$ ipython --no-banner

In [1]: import numpy as np

In [2]: import numpy.linalg as la

In [3]: np.set_printoptions(suppress=True, linewidth=100)

In [4]: rnd = lambda a: np.round(a, 3) + 0

In [5]: rng = np.random.default_rng(135154)

In [6]: data = (rng.random((4, 4)) < 0.3) + np.eye(4)

In [7]: data /= data.sum(axis=1, keepdims=True)

In [8]: rnd(data)
Out[8]: 
array([[0.5  , 0.5  , 0.   , 0.   ],
       [0.   , 1.   , 0.   , 0.   ],
       [0.25 , 0.25 , 0.25 , 0.25 ],
       [0.   , 0.   , 0.333, 0.667]])

In [9]: M2 = data + rng.integers(-2, 3, (4, 3)) @ rng.integers(-2, 3, (3, 4))

In [10]: rnd(M2)
Out[10]: 
array([[ 2.5  , -1.5  ,  6.   , -4.   ],
       [ 2.   ,  0.   ,  3.   , -4.   ],
       [ 1.25 ,  0.25 ,  4.25 , -3.75 ],
       [ 2.   , -4.   ,  2.333,  1.667]])

In [11]: rnd(M2 - data)
Out[11]: 
array([[ 2., -2.,  6., -4.],
       [ 2., -1.,  3., -4.],
       [ 1.,  0.,  4., -4.],
       [ 2., -4.,  2.,  1.]])

In [12]: rnd(la.svd(M2 - data, compute_uv=False))
Out[12]: array([11.123,  4.739,  1.351,  0.   ])

In [13]: rnd((M2 + M2.T) / 2)
Out[13]: 
array([[ 2.5  ,  0.25 ,  3.625, -1.   ],
       [ 0.25 ,  0.   ,  1.625, -4.   ],
       [ 3.625,  1.625,  4.25 , -0.708],
       [-1.   , -4.   , -0.708,  1.667]])

In [14]: rnd(la.det(M2))
Out[14]: np.float64(3.083)

In [15]: rnd(np.abs(la.eigvals(M2)).max())
Out[15]: np.float64(4.468)

In [16]: rnd(np.trace(M2))
Out[16]: np.float64(8.417)

In [17]: np.allclose(M2, M2.T)
Out[17]: False

In [18]: K = np.loadtxt("layer1.csv", delimiter=",")

In [19]: K
Out[19]: 
array([[ 3.,  2.,  2.,  2.],
       [ 0., -1., -1., -1.]])

In [20]: # column 2 repeats column 1

In [21]: W1 = np.array([[-1, 0], [-8, -3], [7, 6], [-1, -2]])

In [22]: coef = np.array([2, 3])

In [23]: act = np.maximum(K @ W1 + coef, 0)

In [24]: (act > 0).astype(int)
Out[24]: 
array([[0, 1],
       [1, 1]])

In [25]: (act > 0).mean(axis=0)
Out[25]: array([0.5, 1. ])

In [26]: act
Out[26]: 
array([[0., 5.],
       [4., 2.]])

In [27]: W2 = np.array([[-3, -3], [0, -3]])

In [28]: (act @ W2).round(6).argmax(axis=1)
Out[28]: array([0, 0])

In [29]: W1 @ W2
Out[29]: 
array([[  3,   3],
       [ 24,  33],
       [-21, -39],
       [  3,   9]])

In [30]: act @ W2
Out[30]: 
array([[  0., -15.],
       [-12., -18.]])
